% python3 -q
>>> import numpy as np
>>> import numpy.linalg as la
>>> np.set_printoptions(precision=2, suppress=True, linewidth=200, legacy="1.25")
>>> F = np.array([[11.5, 2.3, 0.3], [5.0, -0.3, 0.0], [-6.0, 0.7, -0.6]])
>>> out = F / la.norm(F, axis=1, keepdims=True)
>>> cov = out @ out.T
>>> np.argwhere(np.triu(np.abs(cov) > 0.95, 1))
array([[0, 1],
       [1, 2]])
>>> (np.abs(cov) > 0.9).astype(int)
array([[1, 1, 1],
       [1, 1, 1],
       [1, 1, 1]])
>>> cov
array([[ 1.  ,  0.97, -0.95],
       [ 0.97,  1.  , -0.99],
       [-0.95, -0.99,  1.  ]])
>>> out = la.inv(F)
>>> round(float(la.cond(F)), 2)
39.57
>>> print(np.allclose(out, F.T))
False
>>> W0 = np.vander(np.arange(4) - 2, 3, increasing=True)
>>> W0
array([[ 1, -2,  4],
       [ 1, -1,  1],
       [ 1,  0,  0],
       [ 1,  1,  1]])
>>> q = W0.astype(float).copy()
>>> for j in range(3):
...     q[:, j] -= q[:, :j] @ (q[:, :j].T @ q[:, j])
...     q[:, j] /= la.norm(q[:, j])
... 
>>> q
array([[ 0.5 , -0.67,  0.5 ],
       [ 0.5 , -0.22, -0.5 ],
       [ 0.5 ,  0.22, -0.5 ],
       [ 0.5 ,  0.67,  0.5 ]])
>>> q.T @ q
array([[1., 0., 0.],
       [0., 1., 0.],
       [0., 0., 1.]])
>>> q.T @ W0
array([[ 2.  , -1.  ,  3.  ],
       [ 0.  ,  2.24, -2.24],
       [ 0.  ,  0.  ,  2.  ]])
>>> M = np.load("w.npy")
>>> M
array([[ 4.08,  1.53,  1.28],
       [-0.47, -0.27,  0.45],
       [-2.28, -0.05,  2.89],
       [ 0.92, -0.12,  0.88],
       [-1.06, -0.96,  1.83],
       [-0.21,  0.18, -0.08],
       [ 0.22,  0.6 ,  3.04],
       [-0.88, -0.95, -4.1 ],
       [-2.02, -0.33, -5.15],
       [ 0.86, -0.07, -0.28],
       [-1.78,  1.56, -2.29],
       [-0.21, -0.58, -2.26],
       [-1.21,  0.2 , -0.27],
       [-0.34, -1.07,  2.95],
       [-2.79, -0.24, -0.99],
       [ 0.57, -0.62, -2.16],
       [-0.41, -0.33, -2.92],
       [ 0.49, -0.24,  3.94],
       [ 5.86,  0.05,  1.15],
       [-3.69, -0.11, -2.99]])
>>> z = M[:, 1] > np.median(M[:, 1])
>>> f = M[z].mean(axis=0) - M[~z].mean(axis=0)
>>> (((M - M.mean(axis=0)) @ f > 0) == z).mean()
0.65
>>> ((M - M.mean(axis=0)) @ f > 0).astype(int)
array([1, 1, 1, 1, 1, 1, 1, 0, 0, 1, 0, 0, 0, 1, 0, 0, 0, 1, 1, 0])
>>> z.astype(int)
array([1, 0, 1, 1, 0, 1, 1, 0, 0, 1, 1, 0, 1, 0, 0, 0, 0, 0, 1, 1])
>>> q, V = la.qr(M[:, :1])[0], la.qr(M[:, 1:])[0]
>>> sv = la.svd(q.T @ V, compute_uv=False)
>>> sv
array([0.42])
>>> np.degrees(np.arccos(sv.clip(0, 1)))
array([65.39])
>>> round(la.norm(q @ q.T - V @ V.T, 2), 2)
1.0
>>> x = np.array([1, -1, -2])
>>> rhs = M @ x
>>> la.lstsq(M, rhs)[0]
array([ 1., -1., -2.])
>>> np.round(la.pinv(M) @ M, 2) + 0
array([[1., 0., 0.],
       [0., 1., 0.],
       [0., 0., 1.]])
>>> rng = np.random.default_rng(25)
>>> rhs = rhs + 0.02 * rng.normal(size=20)
>>> rhs.round(2) + 0
array([ 0.  , -1.1 , -8.02, -0.77, -3.76, -0.21, -6.44,  8.26,  8.65,  1.53,  1.24,  4.89, -0.85, -5.18, -0.57,  5.53,  5.78, -7.16,  3.5 ,  2.39])
>>> c, *_ = la.lstsq(M, rhs)
>>> np.round(la.norm(rhs - M @ c), 2)
0.09
>>> c.round()
array([ 1., -1., -2.])
>>> print(c)
[ 1. -1. -2.]
>>> J = np.loadtxt("layer6.csv", delimiter=",")
>>> J
array([[-1.1 , -0.6 , -1.11],
       [ 0.4 , -1.1 , -2.24],
       [ 1.1 ,  0.1 ,  0.28],
       [-0.1 , -0.8 , -1.57],
       [ 0.5 , -0.6 , -0.97],
       [-0.1 ,  3.  ,  6.  ],
       [-0.3 , -1.3 , -2.59],
       [-0.8 , -0.9 , -1.6 ],
       [ 0.2 , -2.4 , -4.74],
       [-0.8 , -0.9 , -1.79],
       [-1.8 ,  1.4 ,  2.85],
       [-2.  , -0.1 , -0.26],
       [-1.5 , -0.6 , -1.2 ],
       [-0.1 ,  0.2 ,  0.48],
       [ 1.8 ,  1.3 ,  2.62],
       [-0.3 , -1.4 , -2.58],
       [ 0.  , -0.6 , -1.15],
       [-0.8 , -0.4 , -0.81],
       [-1.9 , -0.1 , -0.32],
       [ 1.3 ,  0.5 ,  0.92],
       [ 1.  ,  1.8 ,  3.69],
       [-0.3 ,  0.5 ,  0.95],
       [-0.1 , -0.1 , -0.09],
       [-0.1 , -0.2 , -0.55],
       [-0.1 , -0.4 , -0.79],
       [ 1.1 ,  0.1 ,  0.2 ]])
>>> out = np.c_[J[:, :2] @ np.array([[2, 7], [4, 9]]), np.array([-8, 1, 7, 4, -3, -5, 8, -2, 1, 6, 3, 7, -7, 0, -2, -8, 5, -5, 1, 4, -6, 1, 6, 0, -1, -6])]
>>> out.round(2) + 0
array([[ -4.6, -13.1,  -8. ],
       [ -3.6,  -7.1,   1. ],
       [  2.6,   8.6,   7. ],
       [ -3.4,  -7.9,   4. ],
       [ -1.4,  -1.9,  -3. ],
       [ 11.8,  26.3,  -5. ],
       [ -5.8, -13.8,   8. ],
       [ -5.2, -13.7,  -2. ],
       [ -9.2, -20.2,   1. ],
       [ -5.2, -13.7,   6. ],
       [  2. ,   0. ,   3. ],
       [ -4.4, -14.9,   7. ],
       [ -5.4, -15.9,  -7. ],
       [  0.6,   1.1,   0. ],
       [  8.8,  24.3,  -2. ],
       [ -6.2, -14.7,  -8. ],
       [ -2.4,  -5.4,   5. ],
       [ -3.2,  -9.2,  -5. ],
       [ -4.2, -14.2,   1. ],
       [  4.6,  13.6,   4. ],
       [  9.2,  23.2,  -6. ],
       [  1.4,   2.4,   1. ],
       [ -0.6,  -1.6,   6. ],
       [ -1. ,  -2.5,   0. ],
       [ -1.8,  -4.3,  -1. ],
       [  2.6,   8.6,  -6. ]])
>>> la.matrix_rank(np.c_[J, out])
4
>>> la.matrix_rank(out)
3
>>> np.round(la.norm(out - J @ la.lstsq(J, out)[0], axis=0), 2) + 0
array([ 0.  ,  0.  , 23.46])
>>> cov = np.cov(J, rowvar=False)
>>> print(cov)
[[0.98 0.19 0.4 ]
 [0.19 1.23 2.43]
 [0.4  2.43 4.84]]
>>> J.std(axis=0)
array([0.97, 1.09, 2.16])
>>> np.median(J, axis=0)
array([-0.1 , -0.3 , -0.67])
>>> np.corrcoef(J.T)
array([[1.  , 0.18, 0.18],
       [0.18, 1.  , 1.  ],
       [0.18, 1.  , 1.  ]])
>>> print(np.polyfit(J[:, 0], J[:, 2], 1))
[ 0.41 -0.17]
>>> dist = la.norm(J[:, None] - J[None], axis=-1)
>>> print(dist.mean(axis=1).argmax())
5
>>> dist[7].round(6).argsort(kind="stable")[:4]
array([7, 9, 0, 3])
>>> (dist + 1e9 * np.eye(26)).round(6).argmin(axis=1)
array([12,  6, 25, 16, 16, 20, 15,  9, 15,  7, 21, 18,  0, 21, 20,  6, 24,  0, 11,  2, 14, 13, 23, 24, 23,  2])
>>> print(la.matrix_rank(dist ** 2))
5
>>> dist[:5, :5]
array([[0.  , 1.94, 2.69, 1.12, 1.61],
       [1.94, 0.  , 2.88, 0.89, 1.37],
       [2.69, 2.88, 0.  , 2.38, 1.55],
       [1.12, 0.89, 2.38, 0.  , 0.87],
       [1.61, 1.37, 1.55, 0.87, 0.  ]])
>>> X = np.load("sample2.npy")
>>> X
array([[ 3, 13,  5],
       [11,  0,  0],
       [15,  0,  0],
       [ 0,  0,  0],
       [ 3,  0,  0],
       [ 0, 25, 11],
       [ 0,  0,  0],
       [15,  0,  0],
       [ 5,  0,  0],
       [19,  0,  0],
       [ 0,  0,  0],
       [ 0, 21,  9],
       [ 0,  1,  0],
       [ 7,  0,  0],
       [ 9,  0,  0],
       [ 1,  0,  0],
       [13,  0,  0]])
>>> Xc = X - X.mean(axis=0)
>>> Uu, sv, vt = la.svd(Xc, full_matrices=False)
>>> np.searchsorted(np.cumsum(sv ** 2) / (sv ** 2).sum(), 0.9) + 1
2
>>> np.abs(vt[0]).argmax()
1
>>> sv
array([37.17, 22.52,  0.68])
>>> la.matrix_rank(Xc)
3
>>> np.abs(vt[-1])
array([0.01, 0.4 , 0.92])
>>> x = np.array([-2, 2, -1])
>>> rhs = X @ x
>>> print(np.round(la.pinv(X) @ X, 2) + 0)
[[1. 0. 0.]
 [0. 1. 0.]
 [0. 0. 1.]]
>>> la.lstsq(X, rhs)[0]
array([-2.,  2., -1.])
>>> rhs = rhs + 0.3 * rng.normal(size=17)
>>> rhs
array([ 15.  , -21.98, -30.12,   0.23,  -5.99,  39.  ,  -0.59, -30.42, -10.21, -37.89,  -0.26,  33.47,   2.04, -13.92, -17.96,  -1.85, -25.72])
>>> c, *_ = la.lstsq(X, rhs)
>>> print(np.round(X.T @ (rhs - X @ c), 2) + 0)
[0. 0. 0.]
>>> c
array([-2.  ,  2.02, -1.02])
>>> c.round()
array([-2.,  2., -1.])
>>> round(float(la.norm(rhs - X @ c)), 2)
0.98
>>> cov = X.T @ X
>>> (X @ X.T).shape
(17, 17)
>>> la.matrix_rank(cov)
3
>>> la.svd(X, compute_uv=False) ** 2
array([1471.38, 1266.12,    0.5 ])
>>> C = X[[13, 11]].astype(float)
>>> for _ in range(5):
...     z = la.norm(X[:, None] - C, axis=-1).argmin(axis=1)
...     C = np.array([X[z == j].mean(axis=0) for j in range(2)])
... 
>>> z
array([1, 0, 0, 0, 0, 1, 0, 0, 0, 0, 0, 1, 0, 0, 0, 0, 0])
>>> C[1] - C[0]
array([-6.  , 19.6 ,  8.33])
>>> np.abs(C[1] - C[0]).argmax()
1
>>> print(np.bincount(z))
[14  3]
>>> data = np.loadtxt("test2.csv", delimiter=",")
>>> data
array([[ 0.45,  0.37, -0.34],
       [ 0.37,  0.76,  0.22],
       [-0.34,  0.22,  0.79]])
>>> z = rng.permutation(3)
>>> z
array([1, 0, 2])
>>> out = data[z][:, z]
>>> round(float(np.trace(out)), 2)
2.0
>>> np.allclose(out, data)
False
>>> out
array([[ 0.76,  0.37,  0.22],
       [ 0.37,  0.45, -0.34],
       [ 0.22, -0.34,  0.79]])
>>> w, V = la.eigh(out)
>>> np.round(la.eigvalsh(out @ out), 2) + 0
array([0., 1., 1.])
>>> print(np.round(la.svd(out, compute_uv=False), 2) + 0)
[1. 1. 0.]
>>> print(round(float(w.sum()), 2), round(np.trace(out), 2))
2.0 2.0
>>> w.round(2) + 0
array([0., 1., 1.])
>>> print(np.round(V.T @ V, 2) + 0)
[[1. 0. 0.]
 [0. 1. 0.]
 [0. 0. 1.]]
>>> np.unique(w.round(6) + 0, return_counts=True)[1]
array([1, 2])
>>> la.lstsq(data[:-1].T, data[-1])[2]
2
>>> np.allclose(data[:-1].T @ la.lstsq(data[:-1].T, data[-1])[0], data[-1])
True
>>> round(np.trace(la.pinv(data) @ data), 2)
2.0
>>> K = np.load("x.npy")
>>> print(K)
[[-0.8  1.  -0.5 -1.7]
 [ 1.   0.2  0.6 -1.9]
 [-0.8  0.6 -0.7  0. ]
 [-0.1 -0.4 -0.7  1. ]]
>>> z = rng.permutation(4)
>>> z
array([2, 1, 3, 0])
>>> out = K[z][:, z]
>>> np.diag(out)
array([-0.7,  0.2,  1. , -0.8])
>>> round(np.trace(out), 2)
-0.3
>>> out
array([[-0.7,  0.6,  0. , -0.8],
       [ 0.6,  0.2, -1.9,  1. ],
       [-0.7, -0.4,  1. , -0.1],
       [-0.5,  1. , -1.7, -0.8]])
>>> out = K / np.sqrt((K ** 2).mean(axis=1, keepdims=True))
>>> la.matrix_rank(out) == la.matrix_rank(K)
True
>>> sv = 10 * 0.7 ** np.arange(3)
>>> A = rng.normal(size=(21, 3)) * rng.permutation(sv)
>>> A
array([[  3.62,  -1.01,  -1.66],
       [  4.69,   0.99,  16.07],
       [ -3.55,   2.53,   5.84],
       [ 14.78,   7.89,   7.05],
       [ 11.71,   4.16,  -7.82],
       [  2.32,   6.01,  -5.22],
       [ 10.69,   1.74,  -6.29],
       [  3.24,  -7.69,  -6.89],
       [ -7.32,   2.45, -10.23],
       [-10.95,   1.49,  -4.8 ],
       [ -5.07,  -2.92,  10.47],
       [  1.2 ,  -3.68,  28.02],
       [  3.42,   9.38,  10.52],
       [  9.56,  -4.29,  -5.71],
       [  4.51,  -0.41,   0.78],
       [  7.62, -11.28,  -3.33],
       [ 10.75,  -2.29,   0.42],
       [  2.68,   1.57,   3.16],
       [ -6.53,   1.64,  -6.02],
       [ 11.05,  -3.07,   2.55],
       [ -1.4 ,   5.54,   1.21]])
>>> z = A[:, 2] > np.median(A[:, 2])
>>> f = A[z].mean(axis=0) - A[~z].mean(axis=0)
>>> z.astype(int)
array([0, 1, 1, 1, 0, 0, 0, 0, 0, 0, 1, 1, 1, 0, 1, 0, 0, 1, 0, 1, 1])
>>> np.argsort(-np.abs(f).round(6), kind="stable")
array([2, 1, 0])
